% python3 -q
>>> import numpy as np
>>> np.set_printoptions(precision=2, suppress=True, linewidth=140, sign=" ")
>>> rd = lambda a: np.round(a, 2) + 0
>>> W0 = np.load("w.npy")
>>> W0
array([[ 0,  0,  0,  2,  0],
       [ 0,  0,  2,  0,  0],
       [ 0,  3,  0,  0,  0],
       [ 0,  0,  0,  0,  0],
       [ 0,  0,  0,  0,  0]])
>>> rd(np.sort(np.linalg.eigvals(W0).real))
array([-2.45,  0.  ,  0.  ,  0.  ,  2.45])
>>> (W0 != 0).astype(int)
array([[ 0,  0,  0,  1,  0],
       [ 0,  0,  1,  0,  0],
       [ 0,  1,  0,  0,  0],
       [ 0,  0,  0,  0,  0],
       [ 0,  0,  0,  0,  0]])
>>> x0 = np.array([-3, -1, -4, -1, 0])
>>> W0 @ np.eye(5)[0]
array([ 0.,  0.,  0.,  0.,  0.])
>>> np.sign((W0 @ x0).round(6))
array([-1, -1, -1,  0,  0])
>>> (W0 * x0).sum(axis=1)
array([-2, -8, -3,  0,  0])
>>> W0 * x0
array([[ 0,  0,  0, -2,  0],
       [ 0,  0, -8,  0,  0],
       [ 0, -3,  0,  0,  0],
       [ 0,  0,  0,  0,  0],
       [ 0,  0,  0,  0,  0]])
>>> W0 @ np.ones(5)
array([ 2.,  2.,  3.,  0.,  0.])
>>> mat = np.loadtxt("dump.csv", delimiter=",")
>>> rd(mat)
array([[ 0.33, -0.93,  0.13],
       [-0.93, -0.31,  0.19],
       [ 0.13,  0.19,  0.97]])
>>> # symmetric
>>> rd(np.linalg.det(mat[::-1]))
np.float64(1.0)
>>> np.einsum("ii->", mat)
np.float64(1.0)
>>> rd(np.poly(mat))
array([ 1., -1., -1.,  1.])
>>> feats = np.load("block17.npy")
>>> feats
array([[ 0.5 ,  0.  ,  0.  ,  0.5 ,  0.  ],
       [ 0.33,  0.67,  0.  ,  0.  ,  0.  ],
       [ 0.  ,  0.  ,  0.5 ,  0.  ,  0.5 ],
       [ 0.  ,  0.  ,  0.5 ,  0.5 ,  0.  ],
       [ 0.  ,  0.  ,  0.  ,  0.  ,  1.  ]])
>>> # a transition matrix
>>> w, vecs = np.linalg.eig(feats)
>>> w
array([ 0.67,  0.5 ,  0.5 ,  0.5 ,  1.  ])
>>> rd(np.sort(np.linalg.eigvals(feats @ feats)))
array([ 0.25,  0.25,  0.25,  0.45,  1.  ])
>>> q, vecs = np.linalg.qr(feats[:, :4])[0], np.linalg.qr(feats[:, 4:])[0]
>>> sigma = np.linalg.svd(q.T @ vecs, compute_uv=False)
>>> rd(np.degrees(np.arccos(sigma.clip(0, 1))))
array([ 63.43])
>>> rd(np.linalg.norm(q @ q.T - vecs @ vecs.T, 2))
np.float64(1.0)
>>> (sigma > 0.9).sum()
np.int64(0)
>>> rd(sigma)
array([ 0.45])
>>> r0 = np.array([1, 2, 1, -1, -3])
>>> Y = feats + np.outer(r0, np.eye(5)[0])
>>> np.linalg.matrix_rank(Y - feats)
np.int64(1)
>>> x0 = np.array([-1, -5, -5, 2, 3])
>>> h = np.maximum(feats @ x0, 0)
>>> rd(np.tanh(feats @ x0))
array([ 0.46, -1.  , -0.76, -0.91,  1.  ])
>>> np.flatnonzero(h > 1e-9)
array([ 0,  4])
>>> np.maximum(feats @ (3 * x0), 0)
array([ 1.5,  0. ,  0. ,  0. ,  9. ])
>>> np.maximum(feats @ x0, 0) - np.maximum(-feats @ x0, 0)
array([ 0.5 , -3.68, -1.  , -1.5 ,  3.  ])
>>> x0 = np.array([3, 4, -2, 2, -1])
>>> feats @ (2 * x0)
array([ 5.  ,  7.34, -3.  ,  0.  , -2.  ])
>>> np.sign((feats @ x0).round(6))
array([ 1.,  1., -1.,  0., -1.])
>>> np.linalg.norm(feats @ x0) <= np.linalg.norm(feats, 2) * np.linalg.norm(x0) + 1e-9
np.True_
>>> A = np.load("test12.npy")
>>> rd(A)
array([[-0.5 ,  0.  ,  0.  , -0.87],
       [ 0.  ,  1.  ,  0.  ,  0.  ],
       [ 0.  ,  0.  ,  1.  ,  0.  ],
       [ 0.87,  0.  ,  0.  , -0.5 ]])
>>> # orthonormal columns
>>> A.reshape(4, 5)
Traceback (most recent call last):
  File "<python-input-47>", line 1, in <module>
    A.reshape(4, 5)
    ~~~~~~~~~^^^^^^
ValueError: cannot reshape array of size 16 into shape (4,5)
>>> rd(A.reshape(-1, 2))
array([[-0.5 ,  0.  ],
       [ 0.  , -0.87],
       [ 0.  ,  1.  ],
       [ 0.  ,  0.  ],
       [ 0.  ,  0.  ],
       [ 1.  ,  0.  ],
       [ 0.87,  0.  ],
       [ 0.  , -0.5 ]])
>>> rd(A.ravel(order="F"))
array([-0.5 ,  0.  ,  0.  ,  0.87,  0.  ,  1.  ,  0.  ,  0.  ,  0.  ,  0.  ,  1.  ,  0.  , -0.87,  0.  ,  0.  , -0.5 ])
>>> T = A.reshape(4, 2, -1)
>>> rd(T.sum(axis=1))
array([[-0.5 , -0.87],
       [ 0.  ,  1.  ],
       [ 1.  ,  0.  ],
       [ 0.87, -0.5 ]])
>>> np.swapaxes(T, 1, 2)[2]
array([[ 0.,  1.],
       [ 0.,  0.]])
>>> rd(T[:, 0])
array([[-0.5 ,  0.  ],
       [ 0.  ,  1.  ],
       [ 0.  ,  0.  ],
       [ 0.87,  0.  ]])
>>> np.einsum("ihd,jhd->hij", T, T).shape
(2, 4, 4)
>>> rd(T.transpose(1, 0, 2))
array([[[-0.5 ,  0.  ],
        [ 0.  ,  1.  ],
        [ 0.  ,  0.  ],
        [ 0.87,  0.  ]],

       [[ 0.  , -0.87],
        [ 0.  ,  0.  ],
        [ 1.  ,  0.  ],
        [ 0.  , -0.5 ]]])
